% ipython --no-banner

In [1]: import numpy as np

In [2]: np.set_printoptions(suppress=True, linewidth=200)

In [3]: def tidy(a):
   ...:     return np.round(a, 1) + 0
   ...: 

In [4]: J = np.array([[0, 0, 1, 0], [1, 0, 0, 0], [0, 1, 0, 0], [0, 0, 0, 1]])

In [5]: # splits into 2 blocks

In [6]: hat = np.triu(np.array([[-1, 0, 3, 0], [1, -2, 3, 0], [3, 3, 0, -3], [-2, 2, -3, 0]]), 1) + np.eye(4)

In [7]: other = hat @ J @ np.linalg.inv(hat)

In [8]: print(other)
[[  0.   3.  -8. -24.]
 [  1.   3. -12. -36.]
 [  0.   1.  -3. -12.]
 [  0.   0.   0.   1.]]

In [9]: np.trace(other), np.trace(J)
Out[9]: (np.float64(1.0), np.int64(1))

In [10]: m1 = np.load("a.npy")

In [11]: m1
Out[11]: 
array([[6., 1., 1., 1., 1.],
       [1., 6., 1., 1., 1.],
       [1., 1., 6., 1., 1.],
       [1., 1., 1., 6., 1.],
       [1., 1., 1., 1., 6.]])

In [12]: # equal to its transpose

In [13]: x0 = np.array([2, 3, 3, -2, -2])

In [14]: rhs = m1 @ x0

In [15]: c, lr = np.zeros(5), 1 / np.linalg.norm(m1, 2) ** 2

In [16]: for i in range(5):
    ...:     c -= lr * m1.T @ (m1 @ c - rhs)
    ...:     if i % 1 == 0: print(i, round(np.linalg.norm(m1 @ c - rhs), 1))
    ...: 
0 19.4
1 14.6
2 10.9
3 8.2
4 6.1

In [17]: print(tidy(np.linalg.cond(m1)))
2.0

In [18]: tidy(c)
Out[18]: array([ 1.7,  2.5,  2.5, -1.3, -1.3])

In [19]: data = np.load("sample0.npy")

In [20]: print(data)
[[ -5.9   2.   -6.9]
 [ -2.1   1.2  -2.1]
 [ -1.9   1.2  -1.9]
 [ -0.2   0.8  -0.3]
 [ -0.2   0.8  -0.2]
 [ -0.1   0.8  -0.2]
 [  0.2   0.6   0. ]
 [  0.3   0.6   0. ]
 [ -0.3  -1.4   1.7]
 [ 13.  -19.1  47.3]]

In [21]: x0 = np.array([0, -3, -3])

In [22]: rhs = data @ x0

In [23]: c, lr = np.zeros(3), 1 / np.linalg.norm(data, 2) ** 2

In [24]: for i in range(250):
    ...:     c -= lr * data.T @ (data @ c - rhs)
    ...:     if i % 50 == 0: print(i, round(np.linalg.norm(data @ c - rhs), 1))
    ...: 
0 6.5
50 6.2
100 5.9
150 5.6
200 5.3

In [25]: tidy(np.linalg.cond(data))
Out[25]: np.float64(32.4)

In [26]: cen = data - data.mean(axis=0)

In [27]: vecs = np.linalg.svd(cen)[2][:1]

In [28]: other = cen - cen @ vecs.T @ vecs

In [29]: np.linalg.norm(other, axis=1).round(6).argmax()
Out[29]: np.int64(0)

In [30]: tidy(np.linalg.norm(other) / np.linalg.norm(cen))
Out[30]: np.float64(0.1)

In [31]: print(tidy(other.std(axis=0)))
[1.1 0.6 0.2]

In [32]: tidy(np.diag(vecs.T @ vecs))
Out[32]: array([0.1, 0.1, 0.8])

In [33]: W0 = np.array([[7.0, 0.6, 1.1],
    ...:     [10.0, 0.1, -0.3],
    ...:     [-10.0, -0.8, 0.8],
    ...:     [-5.0, 0.2, 0.3],
    ...:     [2.0, 0.7, 0.5]])

In [34]: W0
Out[34]: 
array([[  7. ,   0.6,   1.1],
       [ 10. ,   0.1,  -0.3],
       [-10. ,  -0.8,   0.8],
       [ -5. ,   0.2,   0.3],
       [  2. ,   0.7,   0.5]])

In [35]: # column 0 is much longer than the rest

In [36]: x0 = np.array([3, 1, 3])

In [37]: rhs = W0 @ x0

In [38]: tidy(np.linalg.solve(W0.T @ W0, W0.T @ rhs))
Out[38]: array([3., 1., 3.])

In [39]: tidy(np.linalg.lstsq(W0, rhs)[0])
Out[39]: array([3., 1., 3.])

In [40]: tidy(np.linalg.pinv(W0) @ W0)
Out[40]: 
array([[1., 0., 0.],
       [0., 1., 0.],
       [0., 0., 1.]])

In [41]: rng = np.random.default_rng(58887)

In [42]: rhs = rhs + 0.1 * rng.normal(size=5)

In [43]: tidy(rhs)
Out[43]: array([ 24.9,  29.3, -28.3, -13.9,   8.5])

In [44]: c, *_ = np.linalg.lstsq(W0, rhs)

In [45]: tidy(W0.T @ (rhs - W0 @ c))
Out[45]: array([0., 0., 0.])

In [46]: tidy(c)
Out[46]: array([3. , 1.1, 3. ])

In [47]: [round(float(np.linalg.norm(np.linalg.solve(W0.T @ W0 + lam * np.eye(3), W0.T @ rhs))), 2) for lam in (0, 1, 10, 100)]
Out[47]: [4.4, 3.76, 2.97, 2.21]
